$ python3 -q
>>> import numpy as np
>>> np.set_printoptions(suppress=True, linewidth=200)
>>> def rnd(a):
...     return np.round(a, 4) + 0
... 
>>> feats = np.load("x.npy")
>>> feats
array([[ 1.5251,  3.8612, -0.5015,  6.454 ],
       [ 1.588 ,  3.7168, -0.5787,  6.3949],
       [ 0.2531,  1.5371, -0.3166,  2.1733],
       [ 0.431 ,  1.3855, -0.2222,  2.0146],
       [ 0.4779,  1.2138, -0.1498,  2.0359],
       [ 1.5917,  3.7737, -0.4477,  6.3298],
       [ 0.0423,  0.0442,  0.1178, -0.0728],
       [ 1.6448,  3.7757, -0.6153,  6.2432],
       [ 1.0751,  2.7202, -0.2931,  4.141 ],
       [ 1.5011,  3.8854, -0.7061,  6.1827],
       [ 0.9622,  2.7289, -0.4608,  4.2799],
       [ 1.3595,  4.0067, -0.6289,  6.2719],
       [ 1.4531,  3.847 , -0.6374,  6.4002],
       [ 0.4464,  1.0914, -0.0673,  1.9253],
       [ 0.1734, -0.0896, -0.1806, -0.2367],
       [ 1.025 ,  2.7552, -0.4922,  4.338 ],
       [ 1.5052,  3.8387, -0.4658,  6.2857],
       [ 0.9812,  2.7158, -0.4736,  4.3187],
       [ 1.4607,  3.7508, -0.7242,  6.3516],
       [ 0.0113,  0.0875, -0.1528, -0.0861],
       [ 0.9946,  2.8679, -0.2224,  4.2223],
       [ 1.3865,  4.0465, -0.6146,  6.4331],
       [ 1.0992,  2.4922, -0.2539,  4.2552],
       [-0.0162, -0.0505,  0.1402,  0.1003],
       [-0.1462, -0.0671,  0.0813, -0.0975],
       [ 1.1384,  2.4995, -0.3402,  4.3191],
       [ 0.4666,  1.3293, -0.3698,  2.354 ]])
>>> idx = feats[:, 0] > np.median(feats[:, 0])
>>> u = feats[idx].mean(axis=0) - feats[~idx].mean(axis=0)
>>> rnd((((feats - feats.mean(axis=0)) @ u > 0) == idx).mean())
np.float64(0.8519)
>>> ((feats - feats.mean(axis=0)) @ u > 0).astype(int)
array([1, 1, 0, 0, 0, 1, 0, 1, 1, 1, 1, 1, 1, 0, 0, 1, 1, 1, 1, 0, 1, 1, 1, 0, 0, 1, 0])
>>> np.argsort(-np.abs(u).round(6), kind="stable")
array([3, 1, 0, 2])
>>> vec = np.array([-8, -2, 9, 6])
>>> target = feats @ vec
>>> rnd(np.linalg.solve(feats.T @ feats, feats.T @ target))
array([-8., -2.,  9.,  6.])
>>> rng = np.random.default_rng(458770)
>>> target = target + 0.1 * rng.normal(size=27)
>>> rnd(target)
array([14.1467, 12.7075,  5.1071,  3.803 ,  4.5917, 13.6513,  0.2145, 11.1482,  8.2585, 11.012 ,  8.3896, 13.1448, 13.2663,  5.2051, -4.1221,  7.9033, 13.8794,  8.2971, 12.6231, -2.2619,  9.6593,
       13.7468,  9.5028,  2.1381,  1.4446,  8.646 ,  4.54  ])
>>> b, *_ = np.linalg.lstsq(feats, target)
>>> rnd(b)
array([-7.9791, -1.8903,  8.8696,  5.912 ])
>>> Xc = feats - feats.mean(axis=0)
>>> left, s, Vh = np.linalg.svd(Xc, full_matrices=False)
>>> np.abs(left[:, 0]).argmax()
np.int64(14)
>>> np.linalg.matrix_rank(Xc)
np.int64(4)
>>> theta = np.radians(153)
>>> R = np.eye(4)
>>> R[1, 1] = R[2, 2] = np.cos(theta)
>>> R[1, 2], R[2, 1] = -np.sin(theta), np.sin(theta)
>>> rnd(R)
array([[ 1.   ,  0.   ,  0.   ,  0.   ],
       [ 0.   , -0.891, -0.454,  0.   ],
       [ 0.   ,  0.454, -0.891,  0.   ],
       [ 0.   ,  0.   ,  0.   ,  1.   ]])
>>> A2 = feats @ R.T
>>> rnd(np.linalg.svd(feats, compute_uv=False)), rnd(np.linalg.svd(A2, compute_uv=False))
(array([28.1772,  0.6728,  0.5319,  0.427 ]), array([28.1772,  0.6728,  0.5319,  0.427 ]))
>>> np.allclose(np.linalg.norm(feats, axis=1), np.linalg.norm(A2, axis=1))
True
>>> np.allclose(feats @ feats.T, A2 @ A2.T)
True
>>> rnd(np.linalg.det(R)), rnd(np.trace(R))
(np.float64(1.0), np.float64(0.218))
>>> A2 = R / np.sqrt((R ** 2).mean(axis=1, keepdims=True))
>>> rnd(np.linalg.norm(A2, axis=1))
array([2., 2., 2., 2.])
>>> rnd(R - R.mean(axis=1, keepdims=True))
array([[ 0.75  , -0.25  , -0.25  , -0.25  ],
       [ 0.3362, -0.5548, -0.1177,  0.3362],
       [ 0.1093,  0.5632, -0.7818,  0.1093],
       [-0.25  , -0.25  , -0.25  ,  0.75  ]])
>>> np.linalg.matrix_rank(A2) == np.linalg.matrix_rank(R)
np.True_
>>> X = np.load("w.npy")
>>> X
array([[-3.2474,  1.135 , -4.1935],
       [ 1.0775, -0.4121,  1.4709],
       [ 2.1339, -0.804 ,  2.7794],
       [-3.3591,  1.3366, -4.1039],
       [-2.1902,  0.7777, -2.8541],
       [-2.134 ,  0.6776, -2.9631],
       [-1.0048,  0.2411, -1.5007],
       [-0.9402,  0.3999, -1.4033],
       [-1.2143,  0.2488, -1.5245],
       [ 3.4358, -1.3798,  4.0839],
       [ 1.0028, -0.5281,  1.3859],
       [ 2.1386, -0.8052,  2.7483],
       [ 0.856 , -0.3996,  1.3538],
       [ 3.216 , -1.3369,  4.3669]])
>>> q, evecs = np.linalg.qr(X[:, :2])[0], np.linalg.qr(X[:, 2:])[0]
>>> s = np.linalg.svd(q.T @ evecs, compute_uv=False)
>>> rnd(np.linalg.norm(q @ q.T - evecs @ evecs.T, 2))
np.float64(1.0)
>>> (s > 0.9).sum()
np.int64(1)
>>> rnd(s)
array([0.9982])
>>> A2 = np.array([[4, 4], [7, 3]])
>>> M = np.tile(A2, (2, 2))
>>> M
array([[4, 4, 4, 4],
       [7, 3, 7, 3],
       [4, 4, 4, 4],
       [7, 3, 7, 3]])
>>> # columns 0 and 2 are equal
>>> rnd(np.poly(M))
array([  1., -14., -64.,   0.,   0.])
>>> np.kron(np.eye(2, dtype=int), M)
array([[4, 4, 4, 4, 0, 0, 0, 0],
       [7, 3, 7, 3, 0, 0, 0, 0],
       [4, 4, 4, 4, 0, 0, 0, 0],
       [7, 3, 7, 3, 0, 0, 0, 0],
       [0, 0, 0, 0, 4, 4, 4, 4],
       [0, 0, 0, 0, 7, 3, 7, 3],
       [0, 0, 0, 0, 4, 4, 4, 4],
       [0, 0, 0, 0, 7, 3, 7, 3]])
>>> rnd(np.linalg.eigvals(M).sum().real)
np.float64(14.0)
>>> rnd(np.linalg.det(2 * M)), rnd(np.linalg.det(M))
(np.float64(0.0), np.float64(0.0))
>>> np.einsum("ii->", M)
np.int64(14)
>>> rnd(np.linalg.eigvals(M))
array([17.6301, -3.6301,  0.    ,  0.    ])
>>> rnd(np.linalg.det(M))
np.float64(0.0)
>>> (M + M.T) / 2
array([[4. , 5.5, 4. , 5.5],
       [5.5, 3. , 5.5, 3. ],
       [4. , 5.5, 4. , 5.5],
       [5.5, 3. , 5.5, 3. ]])
>>> rnd(np.abs(np.linalg.eigvals(M)).max())
np.float64(17.6301)
>>> np.trace(M)
np.int64(14)
>>> rnd(np.sort(np.abs(np.linalg.eigvals(M))))
array([ 0.    ,  0.    ,  3.6301, 17.6301])
>>> np.allclose(M @ M.T, M.T @ M)
False
>>> np.linalg.matrix_power(M, 2)
array([[88, 56, 88, 56],
       [98, 74, 98, 74],
       [88, 56, 88, 56],
       [98, 74, 98, 74]])
>>> idx = rng.permutation(4)
>>> idx
array([3, 0, 1, 2])
>>> A2 = M[idx][:, idx]
>>> A2
array([[3, 7, 3, 7],
       [4, 4, 4, 4],
       [3, 7, 3, 7],
       [4, 4, 4, 4]])
>>> np.trace(A2)
np.int64(14)
>>> np.diag(A2)
array([3, 4, 3, 4])
>>> rnd(np.sort(np.abs(np.linalg.eigvals(A2))))
array([ 0.    ,  0.    ,  3.6301, 17.6301])
>>> rnd(np.linalg.norm(M, 2) / np.linalg.norm(M))
np.float64(0.9835)
>>> [round(float(x), 4) for x in np.linalg.svd(M, compute_uv=False)[:3]]
[18.6611, 3.4296, 0.0]
>>> np.argsort(-np.linalg.norm(M, axis=0).round(6), kind="stable")[:3]
array([0, 2, 1])
>>> np.linalg.cond(M) > 100
np.True_
>>> left, s, Vh = np.linalg.svd(M)
>>> evecs = Vh[:(s > 1e-8).sum()]
>>> vec = M[3] + 3 * M[1] + rng.integers(2) * np.eye(4)[3]
>>> vec
array([28., 12., 28., 13.])
>>> rnd(np.diag(evecs.T @ evecs))
array([0.5, 0.5, 0.5, 0.5])
>>> np.allclose(evecs.T @ evecs @ vec, vec)
False
>>> data = np.load("dump.npy")
>>> rnd(data)
array([[-0.7531, -0.1702,  0.0168,  0.6353],
       [-0.5793, -0.2143, -0.2751, -0.7368],
       [-0.2896,  0.9443,  0.1253, -0.0937],
       [ 0.1159,  0.183 , -0.9531,  0.2115]])
>>> A2 = data + rng.integers(-2, 3, (4, 3)) @ rng.integers(-2, 3, (3, 4))
>>> rnd(A2)
array([[ 3.2469,  2.8298, 10.0168,  4.6353],
       [ 3.4207, -2.2143,  1.7249, -2.7368],
       [-6.2896, -1.0557, -7.8747, -0.0937],
       [ 2.1159, -0.817 ,  5.0469,  4.2115]])
>>> rnd(A2 - data)
array([[ 4.,  3., 10.,  4.],
       [ 4., -2.,  2., -2.],
       [-6., -2., -8.,  0.],
       [ 2., -1.,  6.,  4.]])
>>> A2 = np.array([[2, 1], [-1, 2], [1, 2], [2, 1]])
>>> rnd(np.einsum("ij,ij->i", data, data))
array([1., 1., 1., 1.])
>>> rnd(data @ A2)
array([[-0.0485, -0.4246],
       [-2.693 , -2.2947],
       [-1.5855,  1.7559],
       [-0.4814, -1.2127]])
>>> A2 @ data
Traceback (most recent call last):
  File "<python-input-85>", line 1, in <module>
    A2 @ data
    ~~~^~~~~~
ValueError: matmul: Input operand 1 has a mismatch in its core dimension 0, with gufunc signature (n?,k),(k,m?)->(n?,m?) (size 4 is different from 2)
>>> np.vstack([data, A2.T]).shape
(6, 4)
>>> vec = np.array([1, -1, 2, 3])
>>> 4 - np.linalg.matrix_rank(data - np.eye(4), tol=1e-8)
np.int64(1)
>>> rnd(np.linalg.norm(vec)), rnd(np.linalg.norm(data @ vec))
(np.float64(3.873), np.float64(3.873))
>>> rnd(np.sort(np.abs(np.degrees(np.angle(np.linalg.eigvals(data))))))
array([  0.    , 108.3747, 108.3747, 180.    ])
>>> rnd(data.T @ (data @ vec))
array([ 1., -1.,  2.,  3.])
>>> rnd(np.linalg.inv(data))
array([[-0.7531, -0.5793, -0.2896,  0.1159],
       [-0.1702, -0.2143,  0.9443,  0.183 ],
       [ 0.0168, -0.2751,  0.1253, -0.9531],
       [ 0.6353, -0.7368, -0.0937,  0.2115]])
>>> rnd(np.linalg.det(data))
np.float64(-1.0)
>>> [p for p in range(1, 25) if np.allclose(np.linalg.matrix_power(data, p), np.eye(4))]
[]
>>> K = np.loadtxt("mat.csv", delimiter=",")
>>> K
array([[ -0.1,   1.7,  -1.1,  -1.2,  -1. ,  -0.1],
       [ -1. ,   0.9,  -0.5,   1.3,   1.1,   1.7],
       [  4. , -13. , -12. , -24. ,  -6. , -15. ],
       [  0.6,   2.1,  -0.1,   0.1,  -0.7,  -0.6],
       [ -0.4,  -0.3,  -0.3,  -0.1,   0.5,   0.2],
       [ -0.3,   0.9,   0.1,  -0.6,  -2. ,   0.1],
       [  0.4,   0.5,  -0.9,   0.5,   0.2,   1.3],
       [  1.7,  -0.1,  -1.1,  -3.1,   0.7,   1.6],
       [  0. ,  -0.2,  -0.5,   1.1,  -0.5,  -0.4],
       [  0.3,   1. ,   0. ,   0.2,   2.4,  -0.4],
       [  0.1,   0.6,   1.2,  -0.8,  -1.8,   1.7],
       [  0. ,  -0.3,   0. ,   1.3,   2.5,   1.2],
       [ -0.1,   0.4,  -0.1,  -0.1,  -0.1,  -0.5],
       [  0.8,   0.6,  -1.1,   1.4,  -0.2,  -0.3],
       [ -0.7,   0. ,   2.3,   0.2,   0.9,   0.5],
       [ -1.2,  -1.1,  -0.1,   0. ,  -0.1,  -0.7],
       [  0.2,  -0.9,   1.4,   0.6,  -0.4,  -0.4],
       [ -0.7,  -1. ,   1.3,   0.7,  -0.3,   1.5],
       [  0.6,  -0.9,   1.1,  -0.8,  -0.8,   1.3],
       [  0. ,   0.8,   0.6,  -0.7,   3.1,  -0.5]])
>>> # row 2 dominates
>>> vec = np.array([0, 1, 1, 3, -3, 0])
>>> h = np.maximum(K @ vec, 0)
>>> rnd(np.maximum(K @ vec, 0) - np.maximum(-K @ vec, 0))
array([  0. ,   1. , -79. ,   4.4,  -2.4,   5.2,   0.5, -12.6,   4.1,  -5.6,   4.8,  -3.9,   0.3,   4.3,   0.2,  -0.9,   3.5,   3.3,   0.2, -10. ])
>>> K * (h > 1e-9)[:, None]
array([[-0. ,  0. , -0. , -0. , -0. , -0. ],
       [-1. ,  0.9, -0.5,  1.3,  1.1,  1.7],
       [ 0. , -0. , -0. , -0. , -0. , -0. ],
       [ 0.6,  2.1, -0.1,  0.1, -0.7, -0.6],
       [-0. , -0. , -0. , -0. ,  0. ,  0. ],
       [-0.3,  0.9,  0.1, -0.6, -2. ,  0.1],
       [ 0.4,  0.5, -0.9,  0.5,  0.2,  1.3],
       [ 0. , -0. , -0. , -0. ,  0. ,  0. ],
       [ 0. , -0.2, -0.5,  1.1, -0.5, -0.4],
       [ 0. ,  0. ,  0. ,  0. ,  0. , -0. ],
       [ 0.1,  0.6,  1.2, -0.8, -1.8,  1.7],
       [ 0. , -0. ,  0. ,  0. ,  0. ,  0. ],
       [-0.1,  0.4, -0.1, -0.1, -0.1, -0.5],
       [ 0.8,  0.6, -1.1,  1.4, -0.2, -0.3],
       [-0.7,  0. ,  2.3,  0.2,  0.9,  0.5],
       [-0. , -0. , -0. ,  0. , -0. , -0. ],
       [ 0.2, -0.9,  1.4,  0.6, -0.4, -0.4],
       [-0.7, -1. ,  1.3,  0.7, -0.3,  1.5],
       [ 0.6, -0.9,  1.1, -0.8, -0.8,  1.3],
       [ 0. ,  0. ,  0. , -0. ,  0. , -0. ]])
>>> np.flatnonzero(h > 1e-9)
array([ 1,  3,  5,  6,  8, 10, 12, 13, 14, 16, 17, 18])
>>> Xc = (K - K.mean(axis=0)) / K.std(axis=0)
>>> np.argwhere(np.abs(Xc) > 2)
array([[2, 0],
       [2, 1],
       [2, 2],
       [2, 3],
       [2, 4],
       [2, 5]])
>>> rnd(Xc.std(axis=0))
array([1., 1., 1., 1., 1., 1.])
>>> b = np.linalg.lstsq(np.delete(Xc, 4, axis=1), Xc[:, 4])[0]
>>> np.abs(b).argmax()
np.int64(3)
>>> rnd(1 - np.var(Xc[:, 4] - np.delete(Xc, 4, axis=1) @ b))
np.float64(0.5322)
>>> W0 = np.load("layer18.npy")
>>> W0
array([[  3,  -4,  -7,  -9],
       [  6,  -1,  -8, -13],
       [ 15,   3,  -6,  -9],
       [  7,  -3,   1, -16],
       [  4,   1,  -1, -12],
       [  0,  -4,   2, -13],
       [  2, -11,   8, -21],
       [  4, -18,   0, -12],
       [  6, -19,   0, -18],
       [  6, -12,  -3, -27],
       [ 11, -17,   3, -26],
       [ 17, -21,   5, -31],
       [ 16, -18,  -1, -36]])
>>> hat = W0 @ np.linalg.solve(W0.T @ W0, W0.T)
>>> rnd(np.trace(hat))
np.float64(4.0)
>>> arr = np.load("out11.npy")
>>> arr
array([[ 7.8792,  6.9719,  1.8511],
       [ 8.1331,  6.9152,  2.0484],
       [ 7.8805,  9.4898,  4.3703],
       [ 7.9377, 10.068 ,  5.0057],
       [ 9.2539,  7.2452,  3.4991],
       [ 7.3891,  8.5954,  2.9846],
       [10.1585,  8.5472,  5.7058],
       [ 8.5008,  6.9235,  2.4243],
       [ 8.0779,  8.2511,  3.3291],
       [ 9.3344,  6.4016,  2.736 ],
       [ 9.1047,  9.9997,  6.1044],
       [ 7.8228,  8.5629,  3.3857],
       [10.7606, 10.0274,  7.788 ],
       [ 9.1592,  8.2192,  4.3783]])
>>> Z = feats[[16, 10]].astype(float)
>>> for _ in range(7):
...     idx = np.linalg.norm(feats[:, None] - Z, axis=-1).argmin(axis=1)
...     Z = np.array([feats[idx == j].mean(axis=0) for j in range(2)])
... 
>>> idx
array([0, 0, 1, 1, 1, 0, 1, 0, 0, 0, 0, 0, 0, 1, 1, 0, 0, 0, 0, 1, 0, 0, 0, 1, 1, 0, 1])
>>> np.abs(Z[1] - Z[0]).argmax()
np.int64(3)
